$ python -q
>>> import numpy as np
>>> from numpy import linalg as LA
>>> np.set_printoptions(precision=4, suppress=True, linewidth=120)
>>> mat = np.loadtxt("data.csv", delimiter=",")
>>> print(mat)
[[4. 4. 4. 0. 3.]
 [4. 4. 4. 4. 0.]
 [4. 4. 4. 4. 4.]
 [0. 4. 4. 4. 4.]
 [3. 0. 4. 4. 4.]]
>>> print(round(LA.eigvalsh(mat).min(), 4))
-3.5311
>>> print(np.all(LA.eigvalsh(mat) > 0))
False
>>> r0 = np.array([1, 0])
>>> print(np.array([np.convolve(row, r0, "same") for row in mat]))
[[4. 4. 4. 0. 3.]
 [4. 4. 4. 4. 0.]
 [4. 4. 4. 4. 4.]
 [0. 4. 4. 4. 4.]
 [3. 0. 4. 4. 4.]]
>>> print(np.cross(mat[0, :3], mat[2, :3]))
[0. 0. 0.]
>>> F = np.load("layer8.npy")
>>> print(F)
[[ 5.  0. -1.  1.]
 [ 2.  9.  0.  0.]
 [ 0. -2.  8. -1.]
 [-6. -2. -2.  9.]]
>>> def softmax(z):
...     e = np.exp(z - z.max(axis=-1, keepdims=True))
...     return e / e.sum(axis=-1, keepdims=True)
... 
>>> print(softmax(F).sum(axis=1))
[1. 1. 1. 1.]
>>> print(np.round(softmax(F[2]), 4) + 0)
[0.0003 0.     0.9995 0.0001]
>>> print(np.round(softmax(F[2] + -1), 4) + 0)
[0.0003 0.     0.9995 0.0001]
>>> scores = F @ F.T / np.sqrt(4)
>>> print(np.round(softmax(scores), 4) + 0)
[[0.9998 0.0002 0.     0.    ]
 [0.     1.     0.     0.    ]
 [0.     0.     1.     0.    ]
 [0.     0.     0.     1.    ]]
>>> print(np.round(softmax(scores + np.triu(np.full(scores.shape, -np.inf), 1)), 4) + 0)
[[1. 0. 0. 0.]
 [0. 1. 0. 0.]
 [0. 0. 1. 0.]
 [0. 0. 0. 1.]]
>>> print(np.round(softmax(scores)[2] @ F, 4) + 0)
[ 0. -2.  8. -1.]
